$ python3 -q
>>> import numpy as np
>>> import numpy.linalg as la
>>> np.set_printoptions(suppress=True, linewidth=100)
>>> def rd(a):
...     return np.round(a, 2) + 0
... 
>>> M = np.load("x.npy")
>>> M
array([[ 0,  0,  0, -3],
       [ 0,  0,  0,  0],
       [ 0,  0,  0,  0],
       [-3,  0,  0,  0]])
>>> # rows 1 and 2 are equal
>>> M[:, 3] @ M[:, 0]
np.int64(0)
>>> A = np.load("out18.npy")
>>> A
array([[1, 2, 2],
       [2, 7, 7],
       [2, 7, 9]])
>>> # equal to its transpose
>>> x0 = np.ones(3)
>>> for _ in range(4):
...     x0 = A @ x0
...     x0 /= la.norm(x0)
...     print(round(x0 @ A @ x0, 2))
... 
15.61
15.62
15.62
15.62
>>> print(rd(x0))
[0.19 0.65 0.74]
>>> ev, V = la.eigh(A)
>>> x0 = np.array([5, -5, -2])
>>> print(rd(V * np.abs(ev) @ V.T))
[[1. 2. 2.]
 [2. 7. 7.]
 [2. 7. 9.]]
>>> rd(V * np.sqrt(ev) @ V.T)
array([[0.78, 0.49, 0.38],
       [0.49, 2.18, 1.42],
       [0.38, 1.42, 2.61]])
>>> x0 @ A @ x0
np.int64(236)
>>> np.abs(A).sum(axis=1).max(), rd(np.abs(ev).max())
(np.int64(18), np.float64(15.62))
>>> rng = np.random.default_rng(7)
>>> z = rng.permutation(3)
>>> A2 = A[:, z] * rng.choice([-1, 1], 3)
>>> print(A2)
[[1 2 2]
 [2 7 7]
 [2 9 7]]
>>> Uu, _, vt = la.svd(A.T @ A2)
>>> print(rd(la.lstsq(A, A2)[0]))
[[1. 0. 0.]
 [0. 0. 1.]
 [0. 1. 0.]]
>>> mat = np.load("data.npy")
>>> mat
array([[1, 2, 2],
       [2, 0, 1],
       [0, 1, 0]])
>>> np.kron(np.eye(2, dtype=int), mat)
array([[1, 2, 2, 0, 0, 0],
       [2, 0, 1, 0, 0, 0],
       [0, 1, 0, 0, 0, 0],
       [0, 0, 0, 1, 2, 2],
       [0, 0, 0, 2, 0, 1],
       [0, 0, 0, 0, 1, 0]])
>>> rd(la.det(2 * mat)), rd(la.det(mat))
(np.float64(24.0), np.float64(3.0))
>>> rd(la.det(mat[::-1]))
np.float64(-3.0)
>>> print(rd(la.norm(mat) ** 2 / la.norm(mat, 2) ** 2))
1.28
>>> la.norm(mat, axis=1).argmax()
np.int64(0)
>>> rd(la.norm(mat[2] - mat[1]))
np.float64(2.45)
>>> rd(la.norm(mat, axis=0))
array([2.24, 2.24, 2.24])
>>> print(mat[2] @ mat[1])
0
>>> W0 = np.load("layer13.npy")
>>> W0
array([[  0,   0,   1],
       [  2,   0,   0],
       [  2,   2,  -1],
       [  1,   3,  -2],
       [  1,   4,   0],
       [  1,   5,   1],
       [ -1,   5,   0],
       [ -2,   7,   1],
       [ -1,   8,   2],
       [ -3,   9,   3],
       [ -3,   9,   2],
       [ -3,   9,   1],
       [ -5,   9,   0],
       [ -7,   7,   1],
       [ -6,   6,  -1],
       [ -7,   4,  -3],
       [ -8,   4,  -2],
       [ -8,   3,  -3],
       [ -7,   1,  -5],
       [ -9,   0,  -7],
       [-11,   1,  -7],
       [-12,   0,  -9]])
>>> x0 = np.array([9, -9, 7])
>>> h1 = np.maximum(W0 @ x0, 0)
>>> W0.T @ h1
array([36,  0,  7])
>>> W0 * (h1 > 1e-9)[:, None]
array([[0, 0, 1],
       [2, 0, 0],
       [0, 0, 0],
       [0, 0, 0],
       [0, 0, 0],
       [0, 0, 0],
       [0, 0, 0],
       [0, 0, 0],
       [0, 0, 0],
       [0, 0, 0],
       [0, 0, 0],
       [0, 0, 0],
       [0, 0, 0],
       [0, 0, 0],
       [0, 0, 0],
       [0, 0, 0],
       [0, 0, 0],
       [0, 0, 0],
       [0, 0, 0],
       [0, 0, 0],
       [0, 0, 0],
       [0, 0, 0]])
>>> np.flatnonzero(h1 > 1e-9)
array([0, 1])
>>> np.maximum(W0 @ x0, 0) - np.maximum(-W0 @ x0, 0)
array([   7,   18,   -7,  -32,  -27,  -29,  -54,  -74,  -67,  -87,  -94, -101, -126, -119, -115,
       -120, -122, -120, -107, -130, -157, -171])
>>> rd(np.tanh(W0 @ x0))
array([ 1.,  1., -1., -1., -1., -1., -1., -1., -1., -1., -1., -1., -1., -1., -1., -1., -1., -1.,
       -1., -1., -1., -1.])
